$ ipython --no-banner

In [1]: import numpy as np

In [2]: from numpy import linalg as LA

In [3]: np.set_printoptions(suppress=True, linewidth=160)

In [4]: F = np.load("block5.npy")

In [5]: F
Out[5]: 
array([[5., 4., 4.],
       [4., 5., 4.],
       [4., 4., 5.]])

In [6]: np.round(LA.eigvals(F), 1)
Out[6]: array([ 1., 13.,  1.])

In [7]: np.einsum("ij,ji->", F, F)
Out[7]: np.float64(171.0)

In [8]: round(LA.eigvals(F).sum().real, 1)
Out[8]: np.float64(15.0)

In [9]: np.kron(np.eye(2, dtype=int), F)
Out[9]: 
array([[5., 4., 4., 0., 0., 0.],
       [4., 5., 4., 0., 0., 0.],
       [4., 4., 5., 0., 0., 0.],
       [0., 0., 0., 5., 4., 4.],
       [0., 0., 0., 4., 5., 4.],
       [0., 0., 0., 4., 4., 5.]])

In [10]: np.round(np.poly(F), 1)
Out[10]: array([  1., -15.,  27., -13.])

In [11]: round(float(LA.norm(F, "nuc")), 1)
Out[11]: 15.0

In [12]: F[1] @ F[0]
Out[12]: np.float64(56.0)

In [13]: round(float(LA.norm(F[1] - F[0])), 1)
Out[13]: 1.4

In [14]: round(LA.norm(F) ** 2 / LA.norm(F, 2) ** 2, 1)
Out[14]: np.float64(1.0)

In [15]: round(LA.norm(F[1], 1), 1), np.round(LA.norm(F[1], np.inf), 1)
Out[15]: (np.float64(13.0), np.float64(5.0))

In [16]: ev, evecs = LA.eig(F)

In [17]: np.round(np.sort(LA.eigvals(LA.inv(F))), 1)
Out[17]: array([0.1, 1. , 1. ])

In [18]: ev.round(1)
Out[18]: array([ 1., 13.,  1.])

In [19]: np.round(np.sort(LA.eigvals(F @ F)), 1)
Out[19]: array([  1.,   1., 169.])

In [20]: r0 = np.array([1, 2, -1])

In [21]: other = F + np.outer(r0, np.eye(3)[0])

In [22]: LA.matrix_rank(LA.inv(other) - LA.inv(F), tol=1e-8)
Out[22]: np.int64(1)

In [23]: other
Out[23]: 
array([[6., 4., 4.],
       [6., 5., 4.],
       [3., 4., 5.]])

In [24]: C2 = F.T @ F

In [25]: np.round(LA.svd(F, compute_uv=False) ** 2, 1)
Out[25]: array([169.,   1.,   1.])

In [26]: np.trace(C2), (F ** 2).sum()
Out[26]: (np.float64(171.0), np.float64(171.0))

In [27]: np.diag(C2)
Out[27]: array([57., 57., 57.])

In [28]: O, _ = LA.qr(np.array([[-1.5, 1.1, 0.1, -0.2, -3.0, 0.7, -0.2],
    ...:     [-0.4, -1.4, 2.6, 1.4, -1.1, 1.5, -0.1],
    ...:     [0.4, -0.7, 1.0, 0.6, 0.6, 0.6, -0.8],
    ...:     [0.4, 1.0, 0.0, -1.2, -0.2, 1.2, 1.7],
    ...:     [1.6, 0.1, -0.7, -1.0, 0.0, 0.4, -0.5],
    ...:     [2.0, 0.6, 0.9, 0.6, 0.1, 1.5, 0.5],
    ...:     [0.1, 0.4, 0.2, 0.9, -0.6, 0.0, -0.2]]))

In [29]: evecs, _ = LA.qr(np.array([[-0.6, -1.6, 2.6], [-0.5, -0.5, 0.0], [-0.1, -1.3, -0.9]]))

In [30]: sv = 20 * 0.7 ** np.arange(3)

In [31]: m1 = O[:, :3] * sv @ evecs[:3]

In [32]: m1.round(1)
Out[32]: 
array([[  3.4,  -8.7,   8.6],
       [  8.2,  -2. ,  -6.8],
       [  1.1,   1. ,  -5.3],
       [ -5.5,  -4.5,   0.8],
       [ -8.4,   4.6,  -4.9],
       [-11.4,  -2.5,  -8.4],
       [ -1.8,  -2.5,   0.2]])

In [33]: x0 = np.array([3, 1, 2])

In [34]: rhs = m1 @ x0

In [35]: np.round(LA.pinv(m1) @ m1, 1) + 0
Out[35]: 
array([[1., 0., 0.],
       [0., 1., 0.],
       [0., 0., 1.]])

In [36]: np.round(LA.solve(m1.T @ m1, m1.T @ rhs), 1)
Out[36]: array([3., 1., 2.])

In [37]: rng = np.random.default_rng(201)

In [38]: rhs = rhs + 0.1 * rng.normal(size=7)

In [39]: rhs.round(1)
Out[39]: array([ 18.9,   8.8,  -6.6, -19.4, -30.3, -53.4,  -7.6])

In [40]: c, *_ = LA.lstsq(m1, rhs)

In [41]: c.round()
Out[41]: array([3., 1., 2.])
